In [1]: import numpy as np

In [2]: np.set_printoptions(precision=1, suppress=True, linewidth=120)

In [3]: data = np.array([[-20.0, 19.0, -14.0, -9.0],
   ...:     [-46.0, 40.0, -27.0, -17.0],
   ...:     [8.0, -7.0, 8.0, 3.0],
   ...:     [-54.0, 43.0, -31.0, -16.0]])

In [4]: np.unique(data.round(6), axis=0).shape
Out[4]: (4, 4)

In [5]: np.argsort(-np.linalg.norm(data, axis=0).round(6), kind="stable")[:3]
Out[5]: array([0, 1, 2])

In [6]: T = np.stack([data, 2 * data, data[::-1]])

In [7]: np.linalg.matrix_rank(T)
Out[7]: array([3, 3, 3])

In [8]: np.einsum("bij,cij->bc", T, T)
Out[8]: 
array([[11940., 23880.,  3120.],
       [23880., 47760.,  6240.],
       [ 3120.,  6240., 11940.]])

In [9]: T.shape
Out[9]: (3, 4, 4)

In [10]: T.sum(axis=0)
Out[10]: 
array([[-114.,  100.,  -73.,  -43.],
       [-130.,  113.,  -73.,  -48.],
       [ -22.,   19.,   -3.,   -8.],
       [-182.,  148., -107.,  -57.]])

In [11]: np.round(np.linalg.det(T), 1) + 0
Out[11]: array([0., 0., 0.])

In [12]: np.linalg.norm(T, axis=(1, 2))
Out[12]: array([109.3, 218.5, 109.3])

In [13]: M2 = data[0, 0] * data[1:] - np.outer(data[1:, 0], data[0])

In [14]: M2
Out[14]: 
array([[   0.,   74., -104.,  -74.],
       [   0.,  -12.,  -48.,   12.],
       [   0.,  166., -136., -166.]])

In [15]: np.linalg.matrix_rank(M2), np.linalg.matrix_rank(data)
Out[15]: (np.int64(2), np.int64(3))

In [16]: f = np.array([6, 1, -8, -9, 0, -6, 4, 2, 5])

In [17]: A = -3 * np.eye(9) + np.outer(f, f)

In [18]: A
Out[18]: 
array([[ 33.,   6., -48., -54.,   0., -36.,  24.,  12.,  30.],
       [  6.,  -2.,  -8.,  -9.,   0.,  -6.,   4.,   2.,   5.],
       [-48.,  -8.,  61.,  72.,   0.,  48., -32., -16., -40.],
       [-54.,  -9.,  72.,  78.,   0.,  54., -36., -18., -45.],
       [  0.,   0.,   0.,   0.,  -3.,   0.,   0.,   0.,   0.],
       [-36.,  -6.,  48.,  54.,   0.,  33., -24., -12., -30.],
       [ 24.,   4., -32., -36.,   0., -24.,  13.,   8.,  20.],
       [ 12.,   2., -16., -18.,   0., -12.,   8.,   1.,  10.],
       [ 30.,   5., -40., -45.,   0., -30.,  20.,  10.,  22.]])

In [19]: w, vecs = np.linalg.eigh(A)

In [20]: np.linalg.eigvalsh(A + -1 * np.eye(9))
Out[20]: array([ -4.,  -4.,  -4.,  -4.,  -4.,  -4.,  -4.,  -4., 259.])

In [21]: np.linalg.eigvalsh(A @ A)
Out[21]: array([    9.,     9.,     9.,     9.,     9.,     9.,     9.,     9., 67600.])

In [22]: np.round(vecs.T @ A @ vecs, 1) + 0
Out[22]: 
array([[ -3.,   0.,   0.,   0.,   0.,   0.,   0.,   0.,   0.],
       [  0.,  -3.,   0.,   0.,   0.,   0.,   0.,   0.,   0.],
       [  0.,   0.,  -3.,   0.,   0.,   0.,   0.,   0.,   0.],
       [  0.,   0.,   0.,  -3.,   0.,   0.,   0.,   0.,   0.],
       [  0.,   0.,   0.,   0.,  -3.,   0.,   0.,   0.,   0.],
       [  0.,   0.,   0.,   0.,   0.,  -3.,   0.,   0.,   0.],
       [  0.,   0.,   0.,   0.,   0.,   0.,  -3.,   0.,   0.],
       [  0.,   0.,   0.,   0.,   0.,   0.,   0.,  -3.,   0.],
       [  0.,   0.,   0.,   0.,   0.,   0.,   0.,   0., 260.]])

In [23]: np.linalg.svd(A, compute_uv=False)
Out[23]: array([260.,   3.,   3.,   3.,   3.,   3.,   3.,   3.,   3.])

In [24]: (w > 1e-8).sum(), (w < -1e-8).sum()
Out[24]: (np.int64(1), np.int64(8))

In [25]: np.unique(w.round(6) + 0, return_counts=True)[1]
Out[25]: array([8, 1])

In [26]: round(float(w.sum()), 1), np.trace(A)
Out[26]: (236.0, np.float64(236.0))

In [27]: np.abs(vecs[:, -1]).round(6).argmax()
Out[27]: np.int64(3)

In [28]: mat = np.load("dump.npy")

In [29]: mat
Out[29]: 
array([[ 2,  2,  0,  2,  0,  0,  0,  0,  0,  0],
       [ 0, -1,  0,  0,  0,  0,  0,  0,  0,  0],
       [ 0,  0, -2,  0,  2,  2,  0, -1,  0,  0],
       [-1,  2,  0,  1,  0,  0, -1,  0,  0,  0],
       [ 0,  0, -1,  0, -1, -2,  0,  2,  0,  2],
       [ 0,  0,  0,  0,  1,  2,  0, -2,  0,  0],
       [-1,  0,  0, -2,  0,  0,  0,  0,  0,  0],
       [ 0,  0,  1,  0,  2, -1,  0,  1,  0,  1],
       [ 0,  0,  0,  0,  0,  0,  0,  0,  2,  0],
       [ 0,  0,  0,  0,  1,  2,  0, -1,  0, -1]])

In [30]: M2 = mat / np.linalg.norm(mat, axis=1, keepdims=True)

In [31]: C2 = M2 @ M2.T

In [32]: C2
Out[32]: 
array([[ 1. , -0.6,  0. ,  0.4,  0. ,  0. , -0.8,  0. ,  0. ,  0. ],
       [-0.6,  1. ,  0. , -0.8,  0. ,  0. ,  0. ,  0. ,  0. ,  0. ],
       [ 0. ,  0. ,  1. ,  0. , -0.4,  0.7,  0. , -0.1,  0. ,  0.7],
       [ 0.4, -0.8,  0. ,  1. ,  0. ,  0. , -0.2,  0. ,  0. ,  0. ],
       [ 0. ,  0. , -0.4,  0. ,  1. , -0.8,  0. ,  0.3,  0. , -0.9],
       [ 0. ,  0. ,  0.7,  0. , -0.8,  1. ,  0. , -0.2,  0. ,  0.9],
       [-0.8,  0. ,  0. , -0.2,  0. ,  0. ,  1. ,  0. ,  0. ,  0. ],
       [ 0. ,  0. , -0.1,  0. ,  0.3, -0.2,  0. ,  1. ,  0. , -0.3],
       [ 0. ,  0. ,  0. ,  0. ,  0. ,  0. ,  0. ,  0. ,  1. ,  0. ],
       [ 0. ,  0. ,  0.7,  0. , -0.9,  0.9,  0. , -0.3,  0. ,  1. ]])

In [33]: (np.abs(C2) > 0.9).astype(int)
Out[33]: 
array([[1, 0, 0, 0, 0, 0, 0, 0, 0, 0],
       [0, 1, 0, 0, 0, 0, 0, 0, 0, 0],
       [0, 0, 1, 0, 0, 0, 0, 0, 0, 0],
       [0, 0, 0, 1, 0, 0, 0, 0, 0, 0],
       [0, 0, 0, 0, 1, 0, 0, 0, 0, 1],
       [0, 0, 0, 0, 0, 1, 0, 0, 0, 0],
       [0, 0, 0, 0, 0, 0, 1, 0, 0, 0],
       [0, 0, 0, 0, 0, 0, 0, 1, 0, 0],
       [0, 0, 0, 0, 0, 0, 0, 0, 1, 0],
       [0, 0, 0, 0, 1, 0, 0, 0, 0, 1]])

In [34]: (C2 - 2 * np.eye(10)).round(6).argmax(axis=1)
Out[34]: array([3, 2, 5, 0, 7, 9, 1, 4, 0, 5])

In [35]: x = np.array([2, 2, 2, 0, 1, 2, 1, 2, 0, 0])

In [36]: rhs = mat @ x

In [37]: rhs
Out[37]: array([ 8, -2,  0,  1, -3,  1, -2,  4,  0,  3])

In [38]: np.round(np.linalg.solve(mat, rhs), 1) + 0
Out[38]: array([2., 2., 2., 0., 1., 2., 1., 2., 0., 0.])

In [39]: np.round(np.linalg.solve(mat.T, mat[7]), 1) + 0
Out[39]: array([0., 0., 0., 0., 0., 0., 0., 1., 0., 0.])

In [40]: np.round(np.linalg.solve(mat, -1 * rhs), 1) + 0
Out[40]: array([-2., -2., -2.,  0., -1., -2., -1., -2.,  0.,  0.])

In [41]: np.round(np.linalg.solve(mat, mat[:, 1]), 1) + 0
Out[41]: array([0., 1., 0., 0., 0., 0., 0., 0., 0., 0.])

In [42]: np.round(np.linalg.solve(mat, rhs + mat[:, 8]), 1) + 0
Out[42]: array([2., 2., 2., 0., 1., 2., 1., 2., 1., 0.])
